$ python -q
>>> import numpy as np
>>> import numpy.linalg as la
>>> np.set_printoptions(precision=3, suppress=True, linewidth=100, legacy="1.25")
>>> J = np.load("a.npy")
>>> J
array([[ 1,  1,  1,  1,  1,  1,  1,  1],
       [ 1, -1, -1,  1, -1,  1,  1, -1],
       [ 1, -1,  1, -1,  1, -1,  1, -1],
       [ 1,  1, -1, -1, -1, -1,  1,  1]])
>>> J.reshape(-1, 2)
array([[ 1,  1],
       [ 1,  1],
       [ 1,  1],
       [ 1,  1],
       [ 1, -1],
       [-1,  1],
       [-1,  1],
       [ 1, -1],
       [ 1, -1],
       [ 1, -1],
       [ 1, -1],
       [ 1, -1],
       [ 1,  1],
       [-1, -1],
       [-1, -1],
       [ 1,  1]])
>>> T = J.reshape(4, 2, -1)
>>> np.einsum("ihd,ihd->ih", T, T)
array([[4, 4],
       [4, 4],
       [4, 4],
       [4, 4]])
>>> T[:, 0]
array([[ 1,  1,  1,  1],
       [ 1, -1, -1,  1],
       [ 1, -1,  1, -1],
       [ 1,  1, -1, -1]])
>>> T = np.stack([J, 3 * J, J[::-1]])
>>> la.matrix_rank(T)
array([4, 4, 4])
>>> np.einsum("bij,cij->bc", T, T)
array([[ 32,  96,   0],
       [ 96, 288,   0],
       [  0,   0,  32]])
>>> la.norm(T, axis=(1, 2))
array([ 5.657, 16.971,  5.657])
>>> x0 = np.array([0, 3, -2, 0, 0, -2, -1, -1])
>>> print(J * x0)
[[ 0  3 -2  0  0 -2 -1 -1]
 [ 0 -3  2  0  0 -2 -1  1]
 [ 0 -3 -2  0  0  2 -1  1]
 [ 0  3  2  0  0  2 -1 -1]]
>>> np.einsum("ij,j->i", J, x0)
array([-3, -3, -3,  5])
>>> (J @ x0).argmax()
3
>>> J @ np.ones(8)
array([8., 0., 0., 0.])
>>> J @ np.eye(8)[3]
array([ 1.,  1., -1., -1.])
>>> J @ x0
array([-3, -3, -3,  5])
>>> C2 = J.T @ J
>>> la.svd(J, compute_uv=False) ** 2
array([8., 8., 8., 8.])
>>> np.diag(C2)
array([4, 4, 4, 4, 4, 4, 4, 4])
>>> print(np.trace(C2), (J ** 2).sum())
32 32
>>> print(C2)
[[4 0 0 0 0 0 4 0]
 [0 4 0 0 0 0 0 4]
 [0 0 4 0 4 0 0 0]
 [0 0 0 4 0 4 0 0]
 [0 0 4 0 4 0 0 0]
 [0 0 0 4 0 4 0 0]
 [4 0 0 0 0 0 4 0]
 [0 4 0 0 0 0 0 4]]
>>> t = np.radians(169)
>>> R = np.eye(8)
>>> R[4, 4] = R[7, 7] = np.cos(t)
>>> R[4, 7], R[7, 4] = -np.sin(t), np.sin(t)
>>> R
array([[ 1.   ,  0.   ,  0.   ,  0.   ,  0.   ,  0.   ,  0.   ,  0.   ],
       [ 0.   ,  1.   ,  0.   ,  0.   ,  0.   ,  0.   ,  0.   ,  0.   ],
       [ 0.   ,  0.   ,  1.   ,  0.   ,  0.   ,  0.   ,  0.   ,  0.   ],
       [ 0.   ,  0.   ,  0.   ,  1.   ,  0.   ,  0.   ,  0.   ,  0.   ],
       [ 0.   ,  0.   ,  0.   ,  0.   , -0.982,  0.   ,  0.   , -0.191],
       [ 0.   ,  0.   ,  0.   ,  0.   ,  0.   ,  1.   ,  0.   ,  0.   ],
       [ 0.   ,  0.   ,  0.   ,  0.   ,  0.   ,  0.   ,  1.   ,  0.   ],
       [ 0.   ,  0.   ,  0.   ,  0.   ,  0.191,  0.   ,  0.   , -0.982]])
>>> A2 = J @ R.T
>>> la.svd(J, compute_uv=False), la.svd(A2, compute_uv=False)
(array([2.828, 2.828, 2.828, 2.828]), array([2.828, 2.828, 2.828, 2.828]))
>>> print(np.allclose(J @ J.T, A2 @ A2.T))
True
>>> np.abs(A2 - J).max(axis=0)
array([0.   , 0.   , 0.   , 0.   , 2.172, 0.   , 0.   , 2.172])
>>> round(float(la.det(R)), 3), np.round(np.trace(R), 3)
(1.0, 4.037)
>>> W0 = np.load("arr.npy")
>>> W0
array([[  3,   3,  -1,  -3,   1,  -3,   1,  -2,   3],
       [  2,   6,   1,  -2,   1,  -2,   0,  -1,   0],
       [  0,   4,   1,  -4,  -1,  -3,  -1,   1,   3],
       [ -2,   5,   3,  -2,   0,  -3,   2,   4,   0],
       [ -5,   6,   1,  -1,   0,   0,  -1,   3,   3],
       [ -2,   8,   1,   2,  -2,   3,  -3,   6,   0],
       [  0,   9,   0,   3,   0,   2,  -6,   5,   3],
       [ -3,  10,   0,   5,  -3,   2,  -3,   3,   1],
       [ -6,   9,  -3,   6,  -3,   0,  -1,   6,   4],
       [ -7,  11,  -4,   6,  -3,   2,  -1,   5,   5],
       [ -9,  12,  -1,   8,  -5,   0,   1,   8,   4],
       [ -9,  10,   2,   7,  -2,  -1,   2,   7,   4],
       [-10,  10,  -1,   6,  -5,  -4,  -1,   7,   5],
       [-10,   7,  -3,   9,  -7,  -3,  -1,  10,   7],
       [ -7,   8,  -5,   8,  -7,  -2,   1,   9,   9],
       [-10,   8,  -2,   9,  -9,  -4,   4,   6,  10],
       [-10,   6,  -3,   9,  -8,  -1,   3,   7,   7],
       [ -9,   9,  -4,   8,  -9,   0,   0,   4,   4],
       [ -7,  11,  -6,   6,  -6,   0,  -3,   3,   6],
       [ -9,  12,  -8,   6,  -9,   3,  -4,   4,   8],
       [ -6,  10,  -7,   9, -11,   5,  -4,   5,   5]])
>>> hat = W0 @ la.solve(W0.T @ W0, W0.T)
>>> np.allclose(hat @ hat, hat)
True
>>> np.round(hat @ W0[:, 2], 3) + 0
array([-1.,  1.,  1.,  3.,  1.,  1.,  0.,  0., -3., -4., -1.,  2., -1., -3., -5., -2., -3., -4.,
       -6., -8., -7.])
>>> np.round(la.eigvalsh(hat), 3) + 0
array([0., 0., 0., 0., 0., 0., 0., 0., 0., 0., 0., 0., 1., 1., 1., 1., 1., 1., 1., 1., 1.])
>>> rng = np.random.default_rng(77)
>>> data = rng.normal(size=(25, 4)) + 3 * np.array([2, 0, 1, 0])
>>> data
array([[ 6.428, -0.571,  5.654, -1.609],
       [ 6.662, -0.143,  2.645,  1.066],
       [ 4.182, -0.985,  2.886,  1.741],
       [ 6.089,  0.896,  1.137, -1.239],
       [ 6.97 , -0.628,  2.937,  0.731],
       [ 3.795, -1.201,  2.906, -1.546],
       [ 5.289, -0.042,  2.335, -0.269],
       [ 6.041,  1.33 ,  4.579, -0.395],
       [ 5.172,  0.889,  3.511,  0.249],
       [ 5.092,  0.645,  3.872, -1.785],
       [ 7.017, -0.073,  2.257, -1.577],
       [ 5.658, -0.061,  2.625, -1.204],
       [ 4.805,  0.705,  3.048,  0.285],
       [ 6.629,  0.718,  4.735, -0.071],
       [ 5.741, -0.958,  3.249,  0.264],
       [ 5.24 , -0.033,  2.982,  3.664],
       [ 5.489,  1.246,  3.407, -0.092],
       [ 6.408,  0.358,  2.968, -0.249],
       [ 5.626, -0.386,  3.279, -0.118],
       [ 6.964,  1.38 ,  2.945, -0.298],
       [ 7.32 , -0.071,  3.21 , -0.385],
       [ 6.133,  1.294,  3.896, -1.092],
       [ 5.149, -0.408,  2.697,  0.701],
       [ 3.87 ,  1.289,  1.851,  1.038],
       [ 4.74 , -0.205,  3.865,  0.036]])
>>> hat = data @ la.solve(data.T @ data, data.T)
>>> round(float(np.trace(hat)), 3)
4.0
>>> np.round(la.eigvalsh(hat), 3) + 0
array([0., 0., 0., 0., 0., 0., 0., 0., 0., 0., 0., 0., 0., 0., 0., 0., 0., 0., 0., 0., 0., 1., 1.,
       1., 1.])
>>> hat @ data[:, 3]
array([-1.609,  1.066,  1.741, -1.239,  0.731, -1.546, -0.269, -0.395,  0.249, -1.785, -1.577,
       -1.204,  0.285, -0.071,  0.264,  3.664, -0.092, -0.249, -0.118, -0.298, -0.385, -1.092,
        0.701,  1.038,  0.036])
>>> np.allclose(hat @ hat, hat)
True
>>> basis = data[[0, 15]].astype(float)
>>> for _ in range(5):
...     z = la.norm(data[:, None] - basis, axis=-1).argmin(axis=1)
...     basis = np.array([data[z == j].mean(axis=0) for j in range(2)])
... 
>>> z
array([0, 1, 1, 0, 1, 0, 0, 0, 0, 0, 0, 0, 1, 0, 0, 1, 0, 0, 0, 0, 0, 0, 1, 1, 0])
>>> np.bincount(z)
array([18,  7])
>>> basis
array([[ 5.868,  0.288,  3.357, -0.632],
       [ 5.268, -0.029,  2.721,  1.318]])
>>> np.abs(basis[1] - basis[0]).argmax()
3
>>> D = la.norm(data[:, None] - data[None], axis=-1)
>>> np.flatnonzero(D[13] < D.mean() / 2)
array([ 7, 13])
>>> D[13].round(6).argsort(kind="stable")[:4]
array([13,  7, 21, 17])
>>> np.unravel_index(D.round(6).argmax(), D.shape)
(0, 15)
>>> D.mean(axis=1).argmax()
15
>>> D[:5, :5]
array([[0.   , 4.055, 4.909, 4.776, 3.627],
       [4.055, 0.   , 2.715, 3.   , 0.726],
       [4.909, 2.715, 0.   , 4.372, 2.987],
       [4.776, 3.   , 4.372, 0.   , 3.197],
       [3.627, 0.726, 2.987, 3.197, 0.   ]])
>>> Xs = data - data.mean(axis=0)
>>> vecs = la.svd(Xs)[2][:1]
>>> A2 = Xs - Xs @ vecs.T @ vecs
>>> np.cov(Xs @ vecs.T, rowvar=False)
array(1.679)
>>> la.norm(A2, axis=1).round(6).argmax()
5
>>> round(la.norm(A2) / la.norm(Xs), 3)
0.757
>>> A2.std(axis=0)
array([0.814, 0.76 , 0.832, 0.48 ])
>>> A2 = data / la.norm(data, axis=1, keepdims=True)
>>> C2 = A2 @ A2.T
>>> (C2 - 2 * np.eye(25)).round(6).argmax(axis=1)
array([ 9,  4, 22, 10,  1,  0, 20, 13, 12, 21, 11, 10,  8,  8, 18,  2,  8,  6, 14, 17,  6,  7,  4,
       12, 13])
>>> print(round(np.degrees(np.arccos(np.clip(C2[6, 11], -1, 1))), 3))
8.336
>>> m1 = np.array([[7, 0, 0, 8, 0],
...     [0, 0, 0, 0, 0],
...     [0, 0, 0, 4, 0],
...     [0, 6, 5, 0, 0],
...     [0, 2, 0, 3, 3]])
>>> x0 = np.array([2, 7, 8, 3, 1])
>>> h = np.maximum(m1 @ x0, 0)
>>> m1 * (h > 1e-9)[:, None]
array([[7, 0, 0, 8, 0],
       [0, 0, 0, 0, 0],
       [0, 0, 0, 4, 0],
       [0, 6, 5, 0, 0],
       [0, 2, 0, 3, 3]])
>>> np.tanh(m1 @ x0)
array([1., 0., 1., 1., 1.])
>>> z = rng.permutation(5)
>>> z
array([3, 1, 4, 2, 0])
>>> A2 = m1[z][:, z]
>>> A2
array([[0, 6, 0, 5, 0],
       [0, 0, 0, 0, 0],
       [3, 2, 3, 0, 0],
       [4, 0, 0, 0, 0],
       [8, 0, 0, 0, 7]])
>>> np.sort(np.abs(la.eigvals(A2)))
array([0.   , 3.   , 4.472, 4.472, 7.   ])
>>> np.trace(A2)
10
>>> def softmax(z):
...     e = np.exp(z - z.max(axis=-1, keepdims=True))
...     return e / e.sum(axis=-1, keepdims=True)
... 
>>> softmax(m1[3])
array([0.002, 0.727, 0.267, 0.002, 0.002])
>>> scores = m1 @ m1.T / np.sqrt(5)
>>> softmax(scores).round(6).argmax(axis=1)
array([0, 0, 0, 3, 0])
>>> np.round(softmax(scores + np.triu(np.full(scores.shape, -np.inf), 1)), 3) + 0
array([[1.   , 0.   , 0.   , 0.   , 0.   ],
       [0.5  , 0.5  , 0.   , 0.   , 0.   ],
       [0.999, 0.   , 0.001, 0.   , 0.   ],
       [0.   , 0.   , 0.   , 1.   , 0.   ],
       [0.705, 0.   , 0.003, 0.003, 0.288]])
>>> (m1 - m1.T) / 2
array([[ 0. ,  0. ,  0. ,  4. ,  0. ],
       [ 0. ,  0. ,  0. , -3. , -1. ],
       [ 0. ,  0. ,  0. , -0.5,  0. ],
       [-4. ,  3. ,  0.5,  0. , -1.5],
       [ 0. ,  1. ,  0. ,  1.5,  0. ]])
>>> np.sort(np.abs(la.eigvals(m1)))
array([0.   , 3.   , 4.472, 4.472, 7.   ])
>>> print(m1 @ m1)
[[49 48 40 56  0]
 [ 0  0  0  0  0]
 [ 0 24 20  0  0]
 [ 0  0  0 20  0]
 [ 0 24 15  9  9]]
>>> (m1 + m1.T) / 2
array([[7. , 0. , 0. , 4. , 0. ],
       [0. , 0. , 0. , 3. , 1. ],
       [0. , 0. , 0. , 4.5, 0. ],
       [4. , 3. , 4.5, 0. , 1.5],
       [0. , 1. , 0. , 1.5, 3. ]])
>>> np.allclose(m1 @ m1.T, m1.T @ m1)
False
>>> rk = la.matrix_rank(m1)
>>> rk
4
>>> ns = la.svd(m1)[2][rk:].T
>>> [int(la.matrix_rank(np.delete(m1, i, axis=0))) for i in range(5)]
[3, 4, 3, 3, 3]
>>> la.matrix_rank(m1.T @ m1), la.matrix_rank(m1 @ m1.T)
(4, 4)
>>> ns @ ns.T
array([[ 0.   ,  0.   ,  0.   ,  0.   ,  0.   ],
       [ 0.   ,  0.347, -0.416,  0.   , -0.231],
       [ 0.   , -0.416,  0.499,  0.   ,  0.277],
       [ 0.   ,  0.   ,  0.   ,  0.   ,  0.   ],
       [ 0.   , -0.231,  0.277,  0.   ,  0.154]])
>>> print(np.allclose(m1 @ ns, 0))
True
>>> ns.shape
(5, 1)
>>> X = np.load("test7.npy")
>>> X
array([[-2.395,  2.062, -0.051, -0.02 , -0.262, -0.189],
       [ 0.4  ,  1.   ,  1.4  , -0.3  ,  0.7  ,  1.   ],
       [ 0.4  , -0.3  , -1.3  , -0.8  ,  0.9  , -1.6  ],
       [-2.4  ,  1.8  , -0.1  ,  0.1  , -0.3  , -0.2  ],
       [ 2.3  , -1.4  , -0.6  ,  0.3  , -0.9  ,  1.   ],
       [ 2.4  , -0.3  , -1.5  ,  1.9  ,  0.3  , -0.4  ],
       [-0.5  , -0.9  ,  0.6  ,  0.   , -2.7  ,  0.   ],
       [ 0.6  , -0.9  ,  0.9  ,  0.8  ,  0.   , -0.6  ],
       [ 1.1  ,  1.9  ,  0.5  ,  0.6  , -0.4  , -1.5  ],
       [-0.2  , -0.6  ,  1.6  ,  0.9  ,  0.2  , -0.4  ]])
>>> X.reshape(-1, 2)
array([[-2.395,  2.062],
       [-0.051, -0.02 ],
       [-0.262, -0.189],
       [ 0.4  ,  1.   ],
       [ 1.4  , -0.3  ],
       [ 0.7  ,  1.   ],
       [ 0.4  , -0.3  ],
       [-1.3  , -0.8  ],
       [ 0.9  , -1.6  ],
       [-2.4  ,  1.8  ],
       [-0.1  ,  0.1  ],
       [-0.3  , -0.2  ],
       [ 2.3  , -1.4  ],
       [-0.6  ,  0.3  ],
       [-0.9  ,  1.   ],
       [ 2.4  , -0.3  ],
       [-1.5  ,  1.9  ],
       [ 0.3  , -0.4  ],
       [-0.5  , -0.9  ],
       [ 0.6  ,  0.   ],
       [-2.7  ,  0.   ],
       [ 0.6  , -0.9  ],
       [ 0.9  ,  0.8  ],
       [ 0.   , -0.6  ],
       [ 1.1  ,  1.9  ],
       [ 0.5  ,  0.6  ],
       [-0.4  , -1.5  ],
       [-0.2  , -0.6  ],
       [ 1.6  ,  0.9  ],
       [ 0.2  , -0.4  ]])
>>> X.reshape(2, -1)
array([[-2.395,  2.062, -0.051, -0.02 , -0.262, -0.189,  0.4  ,  1.   ,  1.4  , -0.3  ,  0.7  ,
         1.   ,  0.4  , -0.3  , -1.3  , -0.8  ,  0.9  , -1.6  , -2.4  ,  1.8  , -0.1  ,  0.1  ,
        -0.3  , -0.2  ,  2.3  , -1.4  , -0.6  ,  0.3  , -0.9  ,  1.   ],
       [ 2.4  , -0.3  , -1.5  ,  1.9  ,  0.3  , -0.4  , -0.5  , -0.9  ,  0.6  ,  0.   , -2.7  ,
         0.   ,  0.6  , -0.9  ,  0.9  ,  0.8  ,  0.   , -0.6  ,  1.1  ,  1.9  ,  0.5  ,  0.6  ,
        -0.4  , -1.5  , -0.2  , -0.6  ,  1.6  ,  0.9  ,  0.2  , -0.4  ]])
>>> X.ravel(order="F")
array([-2.395,  0.4  ,  0.4  , -2.4  ,  2.3  ,  2.4  , -0.5  ,  0.6  ,  1.1  , -0.2  ,  2.062,
        1.   , -0.3  ,  1.8  , -1.4  , -0.3  , -0.9  , -0.9  ,  1.9  , -0.6  , -0.051,  1.4  ,
       -1.3  , -0.1  , -0.6  , -1.5  ,  0.6  ,  0.9  ,  0.5  ,  1.6  , -0.02 , -0.3  , -0.8  ,
        0.1  ,  0.3  ,  1.9  ,  0.   ,  0.8  ,  0.6  ,  0.9  , -0.262,  0.7  ,  0.9  , -0.3  ,
       -0.9  ,  0.3  , -2.7  ,  0.   , -0.4  ,  0.2  , -0.189,  1.   , -1.6  , -0.2  ,  1.   ,
       -0.4  ,  0.   , -0.6  , -1.5  , -0.4  ])
>>> T = X.reshape(10, 2, -1)
>>> T.shape
(10, 2, 3)
>>> np.swapaxes(T, 1, 2)[5]
array([[ 2.4,  1.9],
       [-0.3,  0.3],
       [-1.5, -0.4]])
>>> T[:, 0]
array([[-2.395,  2.062, -0.051],
       [ 0.4  ,  1.   ,  1.4  ],
       [ 0.4  , -0.3  , -1.3  ],
       [-2.4  ,  1.8  , -0.1  ],
       [ 2.3  , -1.4  , -0.6  ],
       [ 2.4  , -0.3  , -1.5  ],
       [-0.5  , -0.9  ,  0.6  ],
       [ 0.6  , -0.9  ,  0.9  ],
       [ 1.1  ,  1.9  ,  0.5  ],
       [-0.2  , -0.6  ,  1.6  ]])
